In [1]: import numpy as np

In [2]: import numpy.linalg as la

In [3]: np.set_printoptions(precision=1, suppress=True, linewidth=120, legacy="1.25")

In [4]: tidy = lambda a: np.round(a, 1) + 0

In [5]: F = np.loadtxt("layer14.csv", delimiter=",")

In [6]: print(F)
[[ -0.1  -1.5  -0.5  -9.   -0.3   1.8  -0.6  -1.3   1.4   0.2   1.7   0.7   1.1]
 [  0.8  -2.1   0.2   4.   -0.3   1.5   0.9   0.6   0.1  -0.2   0.1  -0.6   0.5]
 [  0.2  -0.5   0.5 -20.    0.5   0.3  -0.1  -1.   -1.6   0.    0.2  -0.2  -0.5]
 [  0.2  -1.9   1.5  -5.    0.8  -0.1  -1.7   0.2   0.1   0.7  -1.4   0.3  -0.4]
 [ -1.2  -1.3   0.5   4.    1.2  -0.8  -0.2   1.5  -2.    1.    2.    0.2   1.5]
 [ -1.3  -0.7  -0.5 -10.   -1.4   0.4   1.2  -0.1   0.2  -0.1   0.5  -0.6   1.7]
 [  0.3  -1.4   0.  -11.   -0.3  -0.5   0.4   0.2   0.3  -1.7   0.7   1.1  -1.5]
 [  0.8   1.1  -0.1   2.    0.4  -0.1  -0.7  -1.7  -0.8   0.2   2.4   0.6   2.3]
 [ -0.2  -0.7  -0.2  -3.   -0.1  -0.5   0.8  -0.1   1.3   0.2  -0.4   1.4   1. ]
 [ -0.8   0.   -0.3   7.    0.9  -0.7  -1.3  -0.8  -0.6  -0.1   1.3   0.7  -1.3]
 [  1.2  -0.5  -0.9   5.    1.2  -0.2  -0.6  -1.    1.9   0.6  -0.4   1.2  -0.2]
 [ -1.8  -0.5  -1.7  -1.    0.2   0.7  -1.   -0.5  -0.3   0.2   0.3   1.2  -0.8]
 [  0.   -0.1   0.7   2.   -0.5   0.2  -0.2   0.4   1.1  -1.9  -0.8   0.2  -0.7]
 [ -2.1   0.7   1.1  -3.    1.2  -2.5   1.1   0.1   1.3  -1.1  -0.7   1.    0.4]]

In [7]: # column 3 dominates

In [8]: hat = F @ la.solve(F.T @ F, F.T)

In [9]: print(tidy(np.diag(hat)))
[1.  1.  0.9 0.9 0.9 1.  0.9 1.  0.9 0.9 1.  0.9 0.8 0.9]

In [10]: print(tidy(la.eigvalsh(hat)))
[0. 1. 1. 1. 1. 1. 1. 1. 1. 1. 1. 1. 1. 1.]

In [11]: cov = F.T @ F

In [12]: print(la.matrix_rank(cov))
13

In [13]: print(np.allclose(cov, cov.T))
True

In [14]: print((F @ F.T).shape)
(14, 14)

In [15]: print(tidy(la.eigvalsh(cov)[::-1]))
[864.7  34.8  26.2  23.5  21.4  17.8  13.1   9.2   4.7   1.7   1.2   0.7   0.3]
